% python3 -q
>>> import numpy as np
>>> np.set_printoptions(precision=2, suppress=True, linewidth=140)
>>> rd = lambda a: np.round(a, 2) + 0
>>> data = np.loadtxt("m.csv", delimiter=",")
>>> rd(data)
array([[ 0.28,  0.43, -0.13],
       [ 0.43,  0.75,  0.08],
       [-0.13,  0.08,  0.98]])
>>> ev, V = np.linalg.eigh(data)
>>> np.unique(ev.round(6) + 0, return_counts=True)[1]
array([1, 2])
>>> rd(np.linalg.svd(data, compute_uv=False))
array([1., 1., 0.])
>>> rd(ev)
array([0., 1., 1.])
>>> out = np.array([[-7, -8, -2]])
>>> F = out.T @ out
>>> F
array([[49, 56, 14],
       [56, 64, 16],
       [14, 16,  4]])
>>> rank = np.linalg.matrix_rank(F)
>>> rank
np.int64(1)
>>> null = np.linalg.svd(F)[2][rank:].T
>>> np.allclose(F @ null, 0)
True
>>> M = np.array([[3, 2, -1], [3, 2, -1], [0, 0, 0], [6, 4, -2]])
>>> M
array([[ 3,  2, -1],
       [ 3,  2, -1],
       [ 0,  0,  0],
       [ 6,  4, -2]])
>>> # looks like rank 1
>>> left, sv, VT = np.linalg.svd(M)
>>> np.argmax(sv[:-1] / (sv[1:] + 1e-6)) + 1
np.int64(1)
>>> out = left[:, :1] @ np.diag(sv[:1]) @ VT[:1]
>>> rd(np.linalg.norm(M - out, 2)), rd(sv[1])
(np.float64(0.0), np.float64(0.0))
>>> rd(out)
array([[ 3.,  2., -1.],
       [ 3.,  2., -1.],
       [ 0.,  0.,  0.],
       [ 6.,  4., -2.]])
>>> rd(np.abs(M - out).max())
np.float64(0.0)
>>> rd(np.linalg.norm(M, 2) / np.linalg.norm(M))
np.float64(1.0)
>>> [round(float(x), 2) for x in np.linalg.svd(M, compute_uv=False)[:3]]
[9.17, 0.0, 0.0]
